$ python -q
>>> import numpy as np
>>> np.set_printoptions(suppress=True, linewidth=160)
>>> F = np.load("dump.npy")
>>> F
array([[ 0.24,  0.  ,  0.44],
       [-0.36,  0.01, -0.69],
       [ 0.03,  0.03,  0.02],
       [-0.29, -0.03, -0.53],
       [ 0.23, -0.03,  0.52],
       [-0.67,  0.03, -1.28],
       [-1.93, -0.01, -3.97],
       [-0.6 ,  0.02, -1.21],
       [ 0.82,  0.04,  1.66],
       [ 0.65,  0.02,  1.28],
       [-0.46,  0.01, -0.93],
       [ 0.4 ,  0.02,  0.78],
       [ 1.2 ,  0.  ,  2.37],
       [ 2.6 , -0.05,  5.15],
       [-1.84, -0.01, -3.65],
       [-0.44,  0.02, -0.86],
       [-0.85,  0.02, -1.65],
       [ 1.59,  0.  ,  3.18],
       [ 0.67, -0.02,  1.28],
       [-0.56,  0.02, -1.14]])
>>> Uu, s, Vt = np.linalg.svd(F)
>>> np.argmax(s[:-1] / (s[1:] + 1e-6)) + 1
np.int64(1)
>>> M2 = Uu[:, :1] @ np.diag(s[:1]) @ Vt[:1]
>>> np.linalg.matrix_rank(F, rtol=0.05)
np.int64(1)
>>> round(np.linalg.norm(F - M2, 2), 2), np.round(s[1], 2)
(np.float64(0.1), np.float64(0.1))
>>> round(np.abs(F - M2).max(), 2)
np.float64(0.05)
>>> round(float(np.linalg.norm(F - M2) / np.linalg.norm(F)), 2)
0.01
>>> r0 = np.array([3, 2, 0])
>>> np.round(np.polyval(r0, F[13]), 2)
array([25.48, -0.09, 89.87])
>>> np.round(np.correlate(F[13], F[14], "full"), 2)
array([ -9.49,   0.16, -23.58,   0.04,  -9.48])
>>> Ac = (F - F.mean(axis=0)) / F.std(axis=0)
>>> np.round(Ac.std(axis=0), 2)
array([1., 1., 1.])
>>> b = np.linalg.lstsq(np.delete(Ac, 1, axis=1), Ac[:, 1])[0]
>>> np.round(1 - np.var(Ac[:, 1] - np.delete(Ac, 1, axis=1) @ b), 2)
np.float64(0.09)
>>> np.abs(b).argmax()
np.int64(0)
>>> q, evecs = np.linalg.qr(F[:, :1])[0], np.linalg.qr(F[:, 1:])[0]
>>> s = np.linalg.svd(q.T @ evecs, compute_uv=False)
>>> (s > 0.9).sum()
np.int64(1)
>>> np.round(np.degrees(np.arccos(s.clip(0, 1))), 2)
array([1.18])
>>> arr = np.load("a.npy")
>>> arr
array([[-0.1 ,  0.  ,  0.11,  0.33],
       [-1.1 ,  1.2 , -0.7 , -0.4 ],
       [-0.4 ,  0.1 ,  0.5 ,  0.6 ],
       [-2.4 ,  0.1 ,  1.2 ,  1.  ],
       [ 0.5 , -0.4 , -1.2 ,  0.4 ],
       [-0.1 ,  0.  ,  0.1 ,  0.3 ],
       [ 1.3 ,  0.6 , -1.2 ,  0.6 ],
       [-0.4 , -1.  , -0.5 , -1.  ],
       [ 0.7 ,  0.8 ,  1.6 , -0.6 ]])
>>> cov = arr.T @ arr
>>> np.round(np.linalg.svd(arr, compute_uv=False) ** 2, 2)
array([12.32,  5.83,  3.83,  2.87])
>>> np.linalg.matrix_rank(cov)
np.int64(4)
>>> np.round(np.trace(cov), 2), np.round((arr ** 2).sum(), 2)
(np.float64(24.85), np.float64(24.85))
>>> cov.round(2)
array([[ 9.74, -0.06, -3.17, -1.3 ],
       [-0.06,  3.62,  0.87,  0.4 ],
       [-3.17,  0.87,  7.89,  0.19],
       [-1.3 ,  0.4 ,  0.19,  3.6 ]])
>>> np.round(np.diag(cov), 2)
array([9.74, 3.62, 7.89, 3.6 ])
>>> np.allclose(cov, cov.T)
True
>>> proj = arr @ np.linalg.solve(arr.T @ arr, arr.T)
>>> proj.round(2) + 0
array([[ 0.03, -0.08,  0.06,  0.09,  0.03,  0.03,  0.04, -0.09, -0.04],
       [-0.08,  0.95, -0.11,  0.07, -0.1 , -0.07,  0.09,  0.01, -0.03],
       [ 0.06, -0.11,  0.13,  0.23,  0.  ,  0.06,  0.02, -0.19, -0.01],
       [ 0.09,  0.07,  0.23,  0.76, -0.09,  0.09, -0.23, -0.15, -0.16],
       [ 0.03, -0.1 ,  0.  , -0.09,  0.27,  0.03,  0.22,  0.01, -0.36],
       [ 0.03, -0.07,  0.06,  0.09,  0.03,  0.03,  0.03, -0.08, -0.03],
       [ 0.04,  0.09,  0.02, -0.23,  0.22,  0.03,  0.53, -0.36, -0.1 ],
       [-0.09,  0.01, -0.19, -0.15,  0.01, -0.08, -0.36,  0.59, -0.2 ],
       [-0.04, -0.03, -0.01, -0.16, -0.36, -0.03, -0.1 , -0.2 ,  0.71]])
>>> np.round(np.diag(proj), 2)
array([0.03, 0.95, 0.13, 0.76, 0.27, 0.03, 0.53, 0.59, 0.71])
>>> np.round(proj @ arr[:, 0], 2)
array([-0.1, -1.1, -0.4, -2.4,  0.5, -0.1,  1.3, -0.4,  0.7])
>>> np.linalg.matrix_rank(np.eye(9) - proj)
np.int64(5)
>>> np.trace(proj)
np.float64(4.0)
>>> q, evecs = np.linalg.qr(arr[:, :1])[0], np.linalg.qr(arr[:, 1:])[0]
>>> s = np.linalg.svd(q.T @ evecs, compute_uv=False)
>>> np.round(np.degrees(np.arccos(s.clip(0, 1))), 2)
array([64.97])
>>> M2 = np.c_[arr[:, :1] @ np.array([[1]]), np.array([-1, -1, -2, 1, -2, 2, 2, -1, -2])]
>>> M2
array([[-0.1, -1. ],
       [-1.1, -1. ],
       [-0.4, -2. ],
       [-2.4,  1. ],
       [ 0.5, -2. ],
       [-0.1,  2. ],
       [ 1.3,  2. ],
       [-0.4, -1. ],
       [ 0.7, -2. ]])
>>> np.round(np.linalg.lstsq(arr, M2[:, 0])[0], 2) + 0
array([1., 0., 0., 0.])
>>> m1 = np.loadtxt("mat.csv", delimiter=",")
>>> m1.round(2)
array([[ 0.15,  0.51, -0.85],
       [ 0.51,  0.69,  0.51],
       [-0.85,  0.51,  0.15]])
>>> # equal to its transpose
>>> r0 = np.array([4, 0, 2])
>>> M2 = m1 + np.outer(r0, np.eye(3)[0])
>>> np.linalg.matrix_rank(np.linalg.inv(M2) - np.linalg.inv(m1), tol=1e-8)
np.int64(1)
>>> rng = np.random.default_rng(947)
>>> X = np.eye(7, dtype=int)[rng.permutation(7)] * np.array([0, 2, -2, 2, 0, -1, -1])
>>> X
array([[ 0,  0, -2,  0,  0,  0,  0],
       [ 0,  0,  0,  0,  0,  0, -1],
       [ 0,  0,  0,  2,  0,  0,  0],
       [ 0,  2,  0,  0,  0,  0,  0],
       [ 0,  0,  0,  0,  0, -1,  0],
       [ 0,  0,  0,  0,  0,  0,  0],
       [ 0,  0,  0,  0,  0,  0,  0]])
>>> # row 6 repeats row 5
>>> np.round(np.linalg.norm(X, "nuc"), 2)
np.float64(8.0)
>>> np.round(np.linalg.norm(X, 2), 2)
np.float64(2.0)
>>> np.round(np.linalg.norm(X[5], 1), 2), np.round(np.linalg.norm(X[5], np.inf), 2)
(np.float64(0.0), np.float64(0.0))
>>> X[5] @ X[0]
np.int64(0)
>>> E = np.loadtxt("out4.csv", delimiter=",")
>>> E
array([[2., 2., 1., 0., 0., 0., 1., 1., 2., 2.],
       [1., 1., 0., 0., 0., 0., 2., 1., 2., 0.],
       [4., 4., 1., 0., 0., 0., 5., 3., 6., 2.]])
>>> # null space of dimension 8
>>> r0 = np.array([1, 3, 1])
>>> np.polyval(r0, E[2])
array([29., 29.,  5.,  1.,  1.,  1., 41., 19., 55., 11.])
>>> np.cross(E[2, :3], E[0, :3])
array([ 2., -2.,  0.])
>>> np.correlate(E[2], E[0], "full")
array([ 8., 16., 14., 10.,  5.,  1., 10., 20., 35., 41., 23., 10.,  2.,  5., 13., 22., 20., 16.,  4.])
>>> M = np.array([[2.0, 0.0, 3.0, -2.0, 1.0, 2.0],
...     [0.0, 2.0, 3.0, -2.0, -3.0, 3.0],
...     [0.0, 1.0, 1.0, -3.0, 2.0, 2.0],
...     [0.0, 0.0, 0.0, 0.0, 2.0, 3.0],
...     [0.0, 0.0, 0.0, 2.0, 3.0, 3.0],
...     [0.0, 0.0, 0.0, 3.0, 5.0, 2.0]])
>>> vec = np.array([0, 2, 2, 3, 2, 3])
>>> y = M @ vec
>>> b, lr = np.zeros(6), 1 / np.linalg.norm(M, 2) ** 2
>>> for i in range(5):
...     b -= lr * M.T @ (M @ b - y)
...     if i % 1 == 0: print(i, round(np.linalg.norm(M @ b - y), 2))
... 
0 8.72
1 7.33
2 6.34
3 5.51
4 4.82
>>> round(np.linalg.cond(M), 2)
np.float64(212.59)
